$ python3 -q
>>> import numpy as np
>>> np.set_printoptions(precision=2, suppress=True, linewidth=200)
>>> u = np.array([-3, -4, 5, 3, 0, -2, 0, -4, 5])
>>> arr = u[np.abs(np.subtract.outer(np.arange(9), np.arange(9)))]
>>> arr
array([[-3, -4,  5,  3,  0, -2,  0, -4,  5],
       [-4, -3, -4,  5,  3,  0, -2,  0, -4],
       [ 5, -4, -3, -4,  5,  3,  0, -2,  0],
       [ 3,  5, -4, -3, -4,  5,  3,  0, -2],
       [ 0,  3,  5, -4, -3, -4,  5,  3,  0],
       [-2,  0,  3,  5, -4, -3, -4,  5,  3],
       [ 0, -2,  0,  3,  5, -4, -3, -4,  5],
       [-4,  0, -2,  0,  3,  5, -4, -3, -4],
       [ 5, -4,  0, -2,  0,  3,  5, -4, -3]])
>>> # symmetric, so the eigenvalues are real
>>> round(float(np.linalg.det(arr)), 2)
-76568.0
>>> (arr + arr.T) / 2
array([[-3., -4.,  5.,  3.,  0., -2.,  0., -4.,  5.],
       [-4., -3., -4.,  5.,  3.,  0., -2.,  0., -4.],
       [ 5., -4., -3., -4.,  5.,  3.,  0., -2.,  0.],
       [ 3.,  5., -4., -3., -4.,  5.,  3.,  0., -2.],
       [ 0.,  3.,  5., -4., -3., -4.,  5.,  3.,  0.],
       [-2.,  0.,  3.,  5., -4., -3., -4.,  5.,  3.],
       [ 0., -2.,  0.,  3.,  5., -4., -3., -4.,  5.],
       [-4.,  0., -2.,  0.,  3.,  5., -4., -3., -4.],
       [ 5., -4.,  0., -2.,  0.,  3.,  5., -4., -3.]])
>>> arr.inv()
Traceback (most recent call last):
  File "<python-input-8>", line 1, in <module>
    arr.inv()
    ^^^^^^^
AttributeError: 'numpy.ndarray' object has no attribute 'inv'
>>> evals, V = np.linalg.eigh(arr)
>>> vec = np.array([2, 3, 1, 2, 2, 1, 1, 0, 0])
>>> np.abs(arr).sum(axis=1).max(), np.round(np.abs(evals).max(), 2)
(np.int64(29), np.float64(18.24))
>>> np.linalg.eigvalsh(arr[1:, 1:])
array([-16.77, -15.56,  -6.97,  -4.27,  -0.07,   4.38,   4.81,  10.45])
>>> vec @ arr @ vec
np.int64(-18)
>>> [round(float(np.linalg.det(arr[:i, :i])), 2) + 0 for i in range(1, 10)]
[-3.0, -7.0, 304.0, 87.0, -2425.0, 12667.0, 75992.0, -121920.0, -76568.0]
>>> try:
...     np.linalg.cholesky(arr)
... except np.linalg.LinAlgError as e:
...     print(repr(e))
... 
LinAlgError('Matrix is not positive definite')
>>> round(np.linalg.eigvalsh(arr).min(), 2)
np.float64(-18.24)
>>> evals, V = np.linalg.eigvalsh(arr)
Traceback (most recent call last):
  File "<python-input-17>", line 1, in <module>
    evals, V = np.linalg.eigvalsh(arr)
    ^^^^^^^^
ValueError: too many values to unpack (expected 2)
>>> evals, V = np.linalg.eigh(arr)
>>> np.round(V @ np.diag(evals) @ V.T, 2) + 0
array([[-3., -4.,  5.,  3.,  0., -2.,  0., -4.,  5.],
       [-4., -3., -4.,  5.,  3.,  0., -2.,  0., -4.],
       [ 5., -4., -3., -4.,  5.,  3.,  0., -2.,  0.],
       [ 3.,  5., -4., -3., -4.,  5.,  3.,  0., -2.],
       [ 0.,  3.,  5., -4., -3., -4.,  5.,  3.,  0.],
       [-2.,  0.,  3.,  5., -4., -3., -4.,  5.,  3.],
       [ 0., -2.,  0.,  3.,  5., -4., -3., -4.,  5.],
       [-4.,  0., -2.,  0.,  3.,  5., -4., -3., -4.],
       [ 5., -4.,  0., -2.,  0.,  3.,  5., -4., -3.]])
>>> np.round(V.T @ arr @ V, 2) + 0
array([[-18.24,   0.  ,   0.  ,   0.  ,   0.  ,   0.  ,   0.  ,   0.  ,   0.  ],
       [  0.  , -16.55,   0.  ,   0.  ,   0.  ,   0.  ,   0.  ,   0.  ,   0.  ],
       [  0.  ,   0.  ,  -7.65,   0.  ,   0.  ,   0.  ,   0.  ,   0.  ,   0.  ],
       [  0.  ,   0.  ,   0.  ,  -6.54,   0.  ,   0.  ,   0.  ,   0.  ,   0.  ],
       [  0.  ,   0.  ,   0.  ,   0.  ,  -1.98,   0.  ,   0.  ,   0.  ,   0.  ],
       [  0.  ,   0.  ,   0.  ,   0.  ,   0.  ,   0.01,   0.  ,   0.  ,   0.  ],
       [  0.  ,   0.  ,   0.  ,   0.  ,   0.  ,   0.  ,   4.76,   0.  ,   0.  ],
       [  0.  ,   0.  ,   0.  ,   0.  ,   0.  ,   0.  ,   0.  ,   6.27,   0.  ],
       [  0.  ,   0.  ,   0.  ,   0.  ,   0.  ,   0.  ,   0.  ,   0.  ,  12.93]])
>>> evals
array([-18.24, -16.55,  -7.65,  -6.54,  -1.98,   0.01,   4.76,   6.27,  12.93])
>>> np.abs(V[:, -1]).round(6).argmax()
np.int64(0)
